% python3 -q
>>> import numpy as np
>>> np.set_printoptions(precision=3, suppress=True, linewidth=120, sign=" ")
>>> def rnd(a):
...     return np.round(a, 3) + 0
... 
>>> W0 = np.load("data.npy")
>>> print(W0)
[[-2 -1  0  1]
 [ 2  3  4  5]
 [ 6  7  8  9]
 [10 11 12 13]]
>>> print(np.linalg.lstsq(W0[:-1].T, W0[-1])[2])
2
>>> print(rnd(W0 @ np.linalg.pinv(W0) @ W0))
[[-2. -1.  0.  1.]
 [ 2.  3.  4.  5.]
 [ 6.  7.  8.  9.]
 [10. 11. 12. 13.]]
>>> print(np.unique(W0.round(6), axis=0).shape)
(4, 4)
>>> print(np.einsum("ij,ji->", W0, W0))
644
>>> print(np.kron(np.eye(2, dtype=int), W0))
[[-2 -1  0  1  0  0  0  0]
 [ 2  3  4  5  0  0  0  0]
 [ 6  7  8  9  0  0  0  0]
 [10 11 12 13  0  0  0  0]
 [ 0  0  0  0 -2 -1  0  1]
 [ 0  0  0  0  2  3  4  5]
 [ 0  0  0  0  6  7  8  9]
 [ 0  0  0  0 10 11 12 13]]
>>> print(rnd(np.linalg.det(W0.T)))
0.0
>>> print(rnd(np.linalg.det(2 * W0)), rnd(np.linalg.det(W0)))
0.0 0.0
>>> print(rnd(np.linalg.eigvals(W0)))
[25.177 -3.177  0.     0.   ]
>>> print(np.einsum("ii->", W0))
22
>>> other = np.array([[-2, -2], [0, 1]])
>>> Z = np.kron(other, W0)
>>> print(np.linalg.matrix_rank(Z))
4
>>> print(Z)
[[  4   2   0  -2   4   2   0  -2]
 [ -4  -6  -8 -10  -4  -6  -8 -10]
 [-12 -14 -16 -18 -12 -14 -16 -18]
 [-20 -22 -24 -26 -20 -22 -24 -26]
 [  0   0   0   0  -2  -1   0   1]
 [  0   0   0   0   2   3   4   5]
 [  0   0   0   0   6   7   8   9]
 [  0   0   0   0  10  11  12  13]]
>>> print(np.allclose(Z[:-1].T @ np.linalg.lstsq(Z[:-1].T, Z[-1])[0], Z[-1]))
True
>>> print(np.unique(Z.round(6), axis=0).shape)
(8, 8)
>>> print(np.linalg.lstsq(Z[:-1].T, Z[-1])[2])
4
>>> print(rnd(np.trace(np.linalg.pinv(Z) @ Z)))
4.0
>>> print(W0 @ W0)
[[  12   10    8    6]
 [  76   90  104  118]
 [ 140  170  200  230]
 [ 204  250  296  342]]
>>> print(np.allclose(W0 @ W0.T, W0.T @ W0))
False
>>> print((W0 + W0.T) / 2)
[[-2.   0.5  3.   5.5]
 [ 0.5  3.   5.5  8. ]
 [ 3.   5.5  8.  10.5]
 [ 5.5  8.  10.5 13. ]]
>>> J = np.load("sample11.npy")
>>> print(rnd(J))
[[-17.993  -0.124   8.73 ]
 [ 14.242   3.546 -13.587]
 [  9.019  -9.876  14.87 ]
 [ 18.962  -5.875   2.431]
 [-18.268   6.779  -4.509]
 [-11.7     9.601 -13.074]
 [-13.163   9.316 -11.83 ]
 [-17.221  -1.029  10.118]
 [ 12.418   4.698 -14.957]
 [  7.79   -9.914  15.525]
 [ 17.53    0.687  -9.603]]
>>> U, sig, vt = np.linalg.svd(J)
>>> print(rnd(sig))
[ 50.495  43.014   0.   ]
>>> other = U[:, :2] @ np.diag(sig[:2]) @ vt[:2]
>>> print(np.linalg.matrix_rank(other))
2
>>> print(rnd(np.linalg.norm(J - other) / np.linalg.norm(J)))
0.0
>>> print(rnd(np.linalg.norm(J - other, 2)), rnd(sig[2]))
0.0 0.0
>>> print(rnd(other))
[[-17.993  -0.124   8.73 ]
 [ 14.242   3.546 -13.587]
 [  9.019  -9.876  14.87 ]
 [ 18.962  -5.875   2.431]
 [-18.268   6.779  -4.509]
 [-11.7     9.601 -13.074]
 [-13.163   9.316 -11.83 ]
 [-17.221  -1.029  10.118]
 [ 12.418   4.698 -14.957]
 [  7.79   -9.914  15.525]
 [ 17.53    0.687  -9.603]]
>>> gram = np.cov(other, rowvar=False)
>>> print(rnd(gram))
[[242.994 -49.682 -18.437]
 [-49.682  48.591 -70.661]
 [-18.437 -70.661 145.543]]
>>> print(rnd(np.corrcoef(other.T)))
[[ 1.    -0.457 -0.098]
 [-0.457  1.    -0.84 ]
 [-0.098 -0.84   1.   ]]
>>> print(gram.shape)
(3, 3)
>>> print(rnd(np.median(other, axis=0)))
[ 7.79   0.687 -4.509]
>>> arr = np.load("run1.npy")
>>> print(arr)
[[-3.9  9.   5.   5. ]
 [ 9.   0.1 -8.  -5. ]
 [ 7.  -9.   6.1 -7. ]
 [-4.   9.   5.   5.1]]
>>> U, sig, vt = np.linalg.svd(arr)
>>> print(rnd(sig))
[ 22.017  11.986   7.213   0.025]
>>> print(np.argmax(sig[:-1] / (sig[1:] + 1e-6)) + 1)
3
>>> other = U[:, :3] @ np.diag(sig[:3]) @ vt[:3]
>>> print(rnd(np.abs(arr - other).max()))
0.015
>>> print(rnd(other))
[[-3.891  8.995  5.     5.015]
 [ 9.     0.1   -8.    -5.   ]
 [ 7.    -9.     6.1   -7.   ]
 [-4.009  9.005  5.     5.085]]
>>> print(np.linalg.matrix_rank(other))
3
>>> print(rnd(arr.sum(axis=0)))
[ 8.1  9.1  8.1 -1.9]
>>> print(arr.shape)
(4, 4)
>>> print(rnd(np.linalg.norm(arr)))
26.085
>>> print(rnd(arr.sum(axis=1)))
[15.1 -3.9 -2.9 15.1]
>>> arr[4]
Traceback (most recent call last):
  File "<python-input-52>", line 1, in <module>
    arr[4]
    ~~~^^^
IndexError: index 4 is out of bounds for axis 0 with size 4
>>> print(np.linalg.matrix_rank(arr))
4
>>> print(rnd(arr.mean(axis=0)))
[ 2.025  2.275  2.025 -0.475]
>>> P = np.triu(np.array([[5, -2, -3, 1], [-2, 2, 5, -1], [2, 3, -4, 1], [-1, -1, 4, 3]]), 1) + np.eye(4)
>>> other = P @ arr @ np.linalg.inv(P)
>>> print(rnd(np.poly(other)))
[  1.     -7.4   -99.84  488.186 -47.813]
>>> print(rnd(np.trace(other)), rnd(np.trace(arr)))
7.4 7.4
>>> print(rnd(np.linalg.det(other)))
-47.813
>>> other = np.linalg.inv(arr)
>>> print(rnd(np.linalg.cond(arr)))
876.537
>>> print(rnd(np.linalg.slogdet(arr)[0]))
-1.0
>>> print(rnd(arr @ other))
[[ 1.  0.  0.  0.]
 [ 0.  1.  0.  0.]
 [ 0.  0.  1.  0.]
 [ 0.  0.  0.  1.]]
>>> print(rnd(np.linalg.inv(other)))
[[-3.9  9.   5.   5. ]
 [ 9.   0.1 -8.  -5. ]
 [ 7.  -9.   6.1 -7. ]
 [-4.   9.   5.   5.1]]
>>> print(rnd(np.linalg.det(arr) * np.linalg.det(other)))
1.0
>>> print(np.allclose(other, arr.T))
False
>>> mat = np.loadtxt("x.csv", delimiter=",")
>>> print(rnd(mat))
[[ 0.809  0.     0.    -0.588]
 [ 0.     1.     0.     0.   ]
 [ 0.     0.     1.     0.   ]
 [ 0.588  0.     0.     0.809]]
>>> f, g = mat[0], mat[1]
>>> print(f @ g)
0.0
>>> p = (f @ g) / (f @ f) * f
>>> print((g - p) @ f)
0.0
>>> print(rnd(np.outer(f, g)))
[[ 0.     0.809  0.     0.   ]
 [ 0.     0.     0.     0.   ]
 [ 0.     0.     0.     0.   ]
 [ 0.    -0.588  0.     0.   ]]
>>> vec = np.array([-2, 3, -3, 1])
>>> rhs = mat @ vec
>>> print(rnd(rhs))
[-2.206  3.    -3.    -0.367]
>>> print(rnd(np.linalg.solve(mat, 3 * rhs)))
[-6.  9. -9.  3.]
>>> print(rnd(np.linalg.solve(mat, rhs)))
[-2.  3. -3.  1.]
>>> A = np.loadtxt("out8.csv", delimiter=",")
>>> print(A)
[[-0.08   0.909  0.235]
 [-0.405  0.946  0.762]
 [-0.139 -0.197  0.282]
 [ 0.11   0.319 -0.217]
 [ 0.01   0.965  0.07 ]
 [-0.168  0.9    0.405]
 [-0.388  0.749  0.726]
 [ 0.02   0.273 -0.03 ]
 [ 0.31  -0.988 -0.664]
 [ 0.493 -0.999 -0.872]
 [-0.03   0.843  0.119]
 [-0.07   0.976  0.245]
 [ 0.05  -0.923 -0.178]
 [-0.508  0.991  0.867]]
>>> U, sig, vt = np.linalg.svd(W0)
>>> evecs = vt[:(sig > 1e-8).sum()]
>>> rng = np.random.default_rng(34)
>>> vec = W0[1] + -2 * W0[2] + rng.integers(2) * np.eye(4)[1]
>>> print(vec)
[-10. -11. -12. -13.]
>>> print(rnd(np.diag(evecs.T @ evecs)))
[ 0.7  0.3  0.3  0.7]
>>> print(rnd(np.linalg.norm(vec - evecs.T @ evecs @ vec)))
0.0
>>> print(np.linalg.matrix_rank(np.vstack([W0, vec])))
2
>>> print(np.allclose(evecs.T @ evecs @ vec, vec))
True
>>> print(rnd(evecs.T @ evecs))
[[ 0.7  0.4  0.1 -0.2]
 [ 0.4  0.3  0.2  0.1]
 [ 0.1  0.2  0.3  0.4]
 [-0.2  0.1  0.4  0.7]]
>>> vec = np.array([2, 2, 3])
>>> rhs = A @ vec
>>> coef, lr = np.zeros(3), 1 / np.linalg.norm(A, 2) ** 2
>>> for i in range(3):
...     coef -= lr * A.T @ (A @ coef - rhs)
...     if i % 1 == 0: print(i, round(np.linalg.norm(A @ coef - rhs), 3))
... 
0 0.317
1 0.304
2 0.294
>>> print(rnd(coef))
[-0.64   2.222  1.281]
>>> print(rnd(np.linalg.cond(A)))
46.171
>>> dist = np.linalg.norm(A[:, None] - A[None], axis=-1)
>>> print(dist.shape)
(14, 14)
>>> print(np.flatnonzero(dist[0] < dist.mean() / 2))
[  0   4   5  10  11]
>>> E = np.array([[0, 0, 1],
...     [0, 0, 0],
...     [0, 0, 0],
...     [0, 0, 3],
...     [0, 0, 0],
...     [0, 0, 0],
...     [0, 0, 0],
...     [0, 0, 0],
...     [0, 0, 0],
...     [0, 0, 0],
...     [0, 0, 1],
...     [0, 0, 5],
...     [0, 0, 5],
...     [0, 0, 0]])
>>> print(rnd(np.linalg.norm(E, axis=0)))
[ 0.    0.    7.81]
>>> print(E.T @ E)
[[  0   0   0]
 [  0   0   0]
 [  0   0  61]]
>>> print(E[:, 2] @ E[:, 0])
0
>>> print(rnd(np.linalg.svd(E, compute_uv=False)))
[ 7.81  0.    0.  ]
>>> rank = np.linalg.matrix_rank(E)
>>> print(rank)
1
>>> N = np.linalg.svd(E)[2][rank:].T
>>> print(N.shape)
(3, 2)
>>> print([int(np.linalg.matrix_rank(np.delete(E, i, axis=0))) for i in range(14)])
[1, 1, 1, 1, 1, 1, 1, 1, 1, 1, 1, 1, 1, 1]
>>> print([int(np.linalg.matrix_rank(E[:i])) for i in range(1, len(E) + 1)])
[1, 1, 1, 1, 1, 1, 1, 1, 1, 1, 1, 1, 1, 1]
>>> M = np.load("dump.npy")
>>> print(M)
[[ 0  0  1  1]
 [ 0  0  0  0]
 [ 1  0  0  1]
 [ 1  0  1  0]]
>>> ev, evecs = np.linalg.eigh(M)
>>> print(rnd(np.linalg.svd(M, compute_uv=False)))
[ 2.  1.  1.  0.]
>>> print(rnd(np.linalg.eigvalsh(M @ M)))
[ 0.  1.  1.  4.]
>>> print(rnd(evecs.T @ evecs))
[[ 1.  0.  0.  0.]
 [ 0.  1.  0.  0.]
 [ 0.  0.  1.  0.]
 [ 0.  0.  0.  1.]]
>>> print(np.abs(evecs[:, -1]).round(6).argmax())
0
>>> print([round(float(np.linalg.det(M[:i, :i])), 2) + 0 for i in range(1, 5)])
[0.0, 0.0, 0.0, 0.0]
>>> U, sig, vt = np.linalg.svd(M, full_matrices=False)
>>> print((sig > 1e-8).sum())
3
>>> print(rnd(sig / sig[0]))
[ 1.   0.5  0.5  0. ]
>>> print(np.allclose(U * sig @ vt, M))
True
>>> print(rnd(vt @ vt.T))
[[ 1.  0.  0.  0.]
 [ 0.  1.  0.  0.]
 [ 0.  0.  1.  0.]
 [ 0.  0.  0.  1.]]
>>> print(rnd(U.T @ M @ vt.T))
[[ 2.  0.  0.  0.]
 [ 0.  1.  0.  0.]
 [ 0.  0.  1.  0.]
 [ 0.  0.  0.  0.]]
>>> print(np.abs(U[:, 0]).round(6).argmax())
0
